% python3 -q
>>> import numpy as np
>>> np.set_printoptions(precision=1, suppress=True, linewidth=100)
>>> J = np.array([[5, 3, 0], [3, 5, 3], [0, 3, 5]])
>>> # symmetric, so the eigenvalues are real
>>> rng = np.random.default_rng(353196)
>>> z = rng.permutation(3)
>>> z
array([0, 1, 2])
>>> other = J[z][:, z]
>>> np.trace(other)
np.int64(15)
>>> other
array([[5, 3, 0],
       [3, 5, 3],
       [0, 3, 5]])
>>> round(np.linalg.det(other), 1), round(float(np.linalg.det(J[z])), 1)
(np.float64(35.0), 35.0)
>>> other = J[0, 0] * J[1:] - np.outer(J[1:, 0], J[0])
>>> other
array([[ 0, 16, 15],
       [ 0, 15, 25]])
>>> np.flatnonzero(~other.round(6).any(axis=1))
array([], dtype=int64)
>>> np.einsum("ii->", J)
np.int64(15)
>>> np.round(np.linalg.det(2 * J), 1), np.round(np.linalg.det(J), 1)
(np.float64(280.0), np.float64(35.0))
>>> round(float(np.linalg.eigvals(J).sum().real), 1)
15.0
>>> round(np.linalg.det(J[::-1]), 1)
np.float64(-35.0)
>>> w, evecs = np.linalg.eigh(J)
>>> w.sum(), np.trace(J)
(np.float64(15.0), np.int64(15))
>>> w
array([0.8, 5. , 9.2])
>>> np.unique(w.round(6) + 0, return_counts=True)[1]
array([1, 1, 1])
>>> np.linalg.eigvalsh(J + 4 * np.eye(3))
array([ 4.8,  9. , 13.2])
>>> np.abs(evecs[:, -1])
array([0.5, 0.7, 0.5])
>>> np.abs(evecs[:, -1]).round(6).argmax()
np.int64(1)
>>> np.linalg.svd(J, compute_uv=False)
array([9.2, 5. , 0.8])
>>> np.linalg.eigvalsh(J @ J)
array([ 0.6, 25. , 85.4])
>>> np.round(evecs.T @ evecs, 1) + 0
array([[1., 0., 0.],
       [0., 1., 0.],
       [0., 0., 1.]])
>>> X = np.load("a.npy")
>>> X.round(1) + 0
array([[-0.1,  0. , -0.1,  0. ],
       [-0.8,  1.2, -0.3,  1.5],
       [-1. ,  1.1, -0.5,  1.4],
       [ 1. , -1.1,  0.2, -1.1],
       [ 0.9, -1.3,  0.3, -1.2],
       [ 0.1,  0. ,  0. , -0.1],
       [-0.9,  1.3, -0.6,  1.5],
       [ 0. ,  0. ,  0. ,  0. ],
       [-1.1,  1.2, -0.5,  1.3],
       [-1. ,  1.3, -0.5,  1.2],
       [-1.9,  2.4, -0.8,  2.5],
       [-0.1,  0.1,  0.2,  0. ],
       [ 1.8, -2.5,  0.8, -2.4],
       [-1.9,  2.3, -0.9,  2.4]])
>>> x0 = np.array([1, 2, 3, 0])
>>> rhs = X @ x0
>>> rhs.round(1) + 0
array([-0.4,  0.6, -0.4, -0.8, -0.8,  0. , -0.2,  0. , -0.3,  0.3,  0.6,  0.6, -0.8,  0.1])
>>> np.round(np.linalg.solve(X.T @ X, X.T @ rhs), 1) + 0
array([1., 2., 3., 0.])
>>> rhs = rhs + 0.3 * rng.normal(size=14)
>>> rhs.round(1) + 0
array([-0.4,  1.4, -0.6, -1. , -1.1,  0. , -0.2, -0.1, -0.1,  0. ,  1.1,  0.8, -0.7,  0.1])
>>> b, *_ = np.linalg.lstsq(X, rhs)
>>> b.round()
array([1., 2., 5., 1.])
>>> q, evecs = np.linalg.qr(X[:, :1])[0], np.linalg.qr(X[:, 1:])[0]
>>> sv = np.linalg.svd(q.T @ evecs, compute_uv=False)
>>> np.degrees(np.arccos(sv.clip(0, 1)))
array([5.1])
>>> dist = np.linalg.norm(X[:, None] - X[None], axis=-1)
>>> dist[9]
array([2. , 0.4, 0.4, 4. , 4.1, 2.2, 0.4, 2.1, 0.3, 0. , 2. , 2. , 6.1, 1.8])
>>> dist[9].round(6).argsort(kind="stable")[:4]
array([9, 8, 2, 6])
>>> np.linalg.matrix_rank(dist ** 2)
np.int64(6)
>>> dist.mean(axis=1).argmax()
np.int64(12)
>>> np.flatnonzero(dist[9] < dist.mean() / 2)
array([1, 2, 6, 8, 9])
>>> (dist + 1e9 * np.eye(14)).round(6).argmin(axis=1)
array([ 7,  6,  8,  4,  3,  7,  2,  5,  2,  8, 13,  7,  4, 10])
